% ipython --no-banner

In [1]: import numpy as np

In [2]: np.set_printoptions(suppress=True, linewidth=140)

In [3]: feats = np.loadtxt("out12.csv", delimiter=",")

In [4]: feats.round(1) + 0
Out[4]: 
array([[ 1. ,  0. ,  0. ,  0. ,  0. ],
       [ 0. ,  0.9,  0. , -0.2, -0.1],
       [ 0. ,  0. ,  1. , -0.1, -0.1],
       [ 0. , -0.2, -0.1,  0.5, -0.5],
       [ 0. , -0.1, -0.1, -0.5,  0.6]])

In [5]: # projection: eigenvalues are 0 or 1

In [6]: vals, vecs = np.linalg.eigh(feats)

In [7]: vals.sum(), np.trace(feats)
Out[7]: (np.float64(4.0), np.float64(4.0))

In [8]: np.unique(vals.round(6) + 0, return_counts=True)[1]
Out[8]: array([1, 4])

In [9]: np.round(np.linalg.eigvalsh(feats + 3 * np.eye(5)), 1)
Out[9]: array([3., 4., 4., 4., 4.])

In [10]: np.round(vecs.T @ vecs, 1) + 0
Out[10]: 
array([[1., 0., 0., 0., 0.],
       [0., 1., 0., 0., 0.],
       [0., 0., 1., 0., 0.],
       [0., 0., 0., 1., 0.],
       [0., 0., 0., 0., 1.]])

In [11]: arr = np.load("a.npy")

In [12]: arr
Out[12]: 
array([[ 1,  4,  5, -5],
       [-2, -8, -6,  0],
       [ 1, -5,  1, -1],
       [ 6,  3, -9,  8],
       [ 1, -5,  1, -1],
       [-4,  3, -5,  4]])

In [13]: # row 4 repeats row 2

In [14]: hat = arr @ np.linalg.solve(arr.T @ arr, arr.T)

In [15]: np.round(np.diag(hat), 1)
Out[15]: array([0.8, 1. , 0.3, 1. , 0.3, 0.7])

In [16]: np.round(np.trace(hat), 1)
Out[16]: np.float64(4.0)

In [17]: K = np.load("case19.npy")

In [18]: K
Out[18]: 
array([[3, 4, 3, 3],
       [0, 1, 0, 0]])

In [19]: # column 2 repeats column 0

In [20]: Uu, sv, Vh = np.linalg.svd(K, full_matrices=False)

In [21]: np.round(Uu.T @ K @ Vh.T, 1) + 0
Out[21]: 
array([[6.6, 0. ],
       [0. , 0.8]])

In [22]: np.round(np.abs(Vh[0]), 1)
Out[22]: array([0.5, 0.6, 0.5, 0.5])

In [23]: np.round(Vh @ Vh.T, 1) + 0
Out[23]: 
array([[1., 0.],
       [0., 1.]])

In [24]: np.allclose(Uu * sv @ Vh, K)
Out[24]: True

In [25]: Uu.shape, sv.shape, Vh.shape
Out[25]: ((2, 2), (2,), (2, 4))

In [26]: (sv > 1e-8).sum()
Out[26]: np.int64(2)

In [27]: round(np.sqrt((sv ** 2).sum()), 1), round(float(np.linalg.norm(K)), 1)
Out[27]: (np.float64(6.6), 6.6)

In [28]: cov = K.T @ K

In [29]: np.round(np.linalg.svd(K, compute_uv=False) ** 2, 1)
Out[29]: array([43.4,  0.6])

In [30]: np.trace(cov), (K ** 2).sum()
Out[30]: (np.int64(44), np.int64(44))

In [31]: np.linalg.matrix_rank(cov)
Out[31]: np.int64(2)

In [32]: (K @ K.T).shape
Out[32]: (2, 2)

In [33]: np.round(np.linalg.eigvalsh(cov)[::-1], 1) + 0
Out[33]: array([43.4,  0.6,  0. ,  0. ])

In [34]: blk = np.stack([K, -2 * K, K[::-1]])

In [35]: blk.shape
Out[35]: (3, 2, 4)

In [36]: np.round(np.linalg.norm(blk, axis=(1, 2)), 1)
Out[36]: array([ 6.6, 13.3,  6.6])

In [37]: blk.sum(axis=0)
Out[37]: 
array([[-3, -3, -3, -3],
       [ 3,  3,  3,  3]])

In [38]: np.linalg.matrix_rank(blk.reshape(3, -1))
Out[38]: np.int64(2)

In [39]: blk = np.stack([arr, -1 * arr, arr[::-1]])

In [40]: blk.shape
Out[40]: (3, 6, 4)

In [41]: np.linalg.matrix_rank(blk)
Out[41]: array([4, 4, 4])

In [42]: np.linalg.matrix_rank(blk.reshape(3, -1))
Out[42]: np.int64(2)

In [43]: W = np.array([[3, 0, 2, 1, 2], [0, 0, 2, 2, 0], [1, 1, 2, 0, 1], [3, 2, 1, 2, 2]])

In [44]: beta = np.array([3, 3, -1, 2, 2])

In [45]: H = np.maximum(arr @ W + beta, 0)

In [46]: (H > 0).astype(int)
Out[46]: 
array([[0, 0, 1, 1, 0],
       [0, 0, 0, 0, 0],
       [1, 1, 0, 0, 1],
       [1, 1, 1, 1, 1],
       [1, 1, 0, 0, 1],
       [0, 1, 0, 1, 0]])

In [47]: np.round((H > 0).mean(axis=0), 1)
Out[47]: array([0.5, 0.7, 0.3, 0.5, 0.5])

In [48]: W2 = np.array([[1, 1], [2, 0], [2, 2], [1, 1], [0, 2]])

In [49]: (H @ W2).round(6).argmax(axis=1)
Out[49]: array([0, 0, 1, 1, 1, 0])

In [50]: A = 0.2 ** np.abs(np.subtract.outer(np.arange(5), np.arange(5)))

In [51]: A.round(1) + 0
Out[51]: 
array([[1. , 0.2, 0. , 0. , 0. ],
       [0.2, 1. , 0.2, 0. , 0. ],
       [0. , 0.2, 1. , 0.2, 0. ],
       [0. , 0. , 0.2, 1. , 0.2],
       [0. , 0. , 0. , 0.2, 1. ]])

In [52]: # symmetric

In [53]: Q = A.astype(float).copy()

In [54]: for j in range(5):
    ...:     Q[:, j] -= Q[:, :j] @ (Q[:, :j].T @ Q[:, j])
    ...:     Q[:, j] /= np.linalg.norm(Q[:, j])
    ...: 

In [55]: np.round(Q.T @ A, 1) + 0
Out[55]: 
array([[1. , 0.4, 0.1, 0. , 0. ],
       [0. , 1. , 0.4, 0.1, 0. ],
       [0. , 0. , 1. , 0.4, 0.1],
       [0. , 0. , 0. , 1. , 0.4],
       [0. , 0. , 0. , 0. , 0.9]])

In [56]: Q.round(1) + 0
Out[56]: 
array([[ 1. , -0.2,  0. ,  0. ,  0. ],
       [ 0.2,  1. , -0.2,  0. ,  0. ],
       [ 0. ,  0.2,  1. , -0.2,  0. ],
       [ 0. ,  0. ,  0.2,  1. , -0.2],
       [ 0. ,  0. ,  0. ,  0.2,  1. ]])
